% python3 -q
>>> import numpy as np
>>> import numpy.linalg as la
>>> np.set_printoptions(precision=2, suppress=True, linewidth=160)
>>> K = np.load("test18.npy")
>>> print(K)
[[-2  0  0  0  0  0]
 [ 0 -1  0  0  0  0]
 [ 0  0  2  0  0  0]
 [ 0  0  0  1  0  0]
 [ 0  0  0  0 -1  0]
 [ 0  0  0  0  0  0]]
>>> print(np.argsort(-la.norm(K, axis=0).round(6), kind="stable")[:3])
[0 2 1]
>>> out = np.array([[0, 0], [0, 0], [0, 1]])
>>> m1 = np.tile(out, (2, 3))
>>> print(m1)
[[0 0 0 0 0 0]
 [0 0 0 0 0 0]
 [0 1 0 1 0 1]
 [0 0 0 0 0 0]
 [0 0 0 0 0 0]
 [0 1 0 1 0 1]]
>>> r = la.matrix_rank(m1)
>>> print(r)
1
>>> ns = la.svd(m1)[2][r:].T
>>> print([int(la.matrix_rank(np.delete(m1, i, axis=0))) for i in range(6)])
[1, 1, 1, 1, 1, 1]
>>> print([int(la.matrix_rank(m1[:i])) for i in range(1, len(m1) + 1)])
[0, 0, 1, 1, 1, 1]
>>> print(np.round(ns @ ns.T, 2) + 0)
[[ 1.    0.    0.    0.    0.    0.  ]
 [ 0.    0.67  0.   -0.33  0.   -0.33]
 [ 0.    0.    1.    0.    0.    0.  ]
 [ 0.   -0.33  0.    0.67  0.   -0.33]
 [ 0.    0.    0.    0.    1.    0.  ]
 [ 0.   -0.33  0.   -0.33  0.    0.67]]
>>> print(ns.shape)
(6, 5)
>>> x = np.array([5, 5, 2, 5, 5, 2])
>>> a = np.maximum(m1 @ x, 0)
>>> print(np.maximum(m1 @ (3 * x), 0))
[ 0  0 36  0  0 36]
>>> print(np.flatnonzero(a > 1e-9))
[2 5]
>>> print(a)
[ 0  0 12  0  0 12]
>>> print(m1 * (a > 1e-9)[:, None])
[[0 0 0 0 0 0]
 [0 0 0 0 0 0]
 [0 1 0 1 0 1]
 [0 0 0 0 0 0]
 [0 0 0 0 0 0]
 [0 1 0 1 0 1]]
